$ python -q
>>> import numpy as np
>>> np.set_printoptions(precision=2, suppress=True, linewidth=100, floatmode="fixed")
>>> def rnd(a):
...     return np.round(a, 2) + 0
... 
>>> E = np.loadtxt("run3.csv", delimiter=",")
>>> print(E)
[[8.00 0.00 0.00 0.00 5.00 0.00 0.00 0.00]
 [0.00 3.00 1.00 0.00 0.00 2.00 1.00 7.00]
 [0.00 4.00 7.00 3.00 0.00 5.00 5.00 9.00]
 [0.00 3.00 5.00 0.00 0.00 2.00 3.00 0.00]
 [8.00 0.00 0.00 0.00 8.00 0.00 0.00 0.00]
 [0.00 4.00 4.00 9.00 0.00 7.00 8.00 7.00]
 [0.00 3.00 1.00 7.00 0.00 4.00 7.00 5.00]
 [0.00 6.00 5.00 5.00 0.00 2.00 9.00 4.00]]
>>> r0 = np.array([2, -1, 2])
>>> np.cross(E[3, :3], E[6, :3])
array([-12.00,   0.00,   0.00])
>>> print(np.array([np.convolve(row, r0, "same") for row in E]))
[[-8.00 16.00  0.00 10.00 -5.00 10.00  0.00  0.00]
 [ 6.00 -1.00  5.00  2.00  4.00  0.00 17.00 -5.00]
 [ 8.00 10.00  7.00 11.00 16.00  5.00 23.00  1.00]
 [ 6.00  7.00  1.00 10.00  4.00  4.00  1.00  6.00]
 [-8.00 16.00  0.00 16.00 -8.00 16.00  0.00  0.00]
 [ 8.00  4.00 22.00 -1.00 32.00  9.00 20.00  9.00]
 [ 6.00 -1.00 19.00 -5.00 22.00 10.00 11.00  9.00]
 [12.00  4.00 17.00  5.00 14.00 16.00  3.00 14.00]]
>>> F = np.loadtxt("test9.csv", delimiter=",")
>>> F
array([[ 2.05, -8.13,  3.29,  0.35,  2.51,  1.18],
       [ 1.91, -1.53,  1.00,  3.63, -1.46, -1.09],
       [ 0.97, -3.89,  1.16,  0.09,  1.33, -0.04],
       [ 1.34,  2.90, -0.77,  4.51, -2.62, -1.27],
       [-3.55,  8.15,  1.16,  0.27, -0.46, -1.11],
       [-1.62,  7.36, -2.96,  1.90, -2.12, -0.24],
       [ 1.63, -7.73,  1.60, -2.12,  3.53,  2.07],
       [ 2.88, -0.87, -2.72,  3.42, -1.68, -1.10],
       [-1.18,  2.06,  0.28,  0.03,  1.11,  1.21],
       [ 0.73, -0.35, -1.42,  1.43, -1.00, -1.43],
       [-0.16, -5.67,  4.36, -1.93,  3.46,  2.19]])
>>> proj = F @ np.linalg.solve(F.T @ F, F.T)
>>> rnd(np.linalg.eigvalsh(proj))
array([0.00, 0.00, 0.00, 0.00, 0.00, 1.00, 1.00, 1.00, 1.00, 1.00, 1.00])
>>> np.allclose(proj @ proj, proj)
True
>>> rnd(proj @ F[:, 4])
array([ 2.51, -1.46,  1.33, -2.62, -0.46, -2.12,  3.53, -1.68,  1.11, -1.00,  3.46])
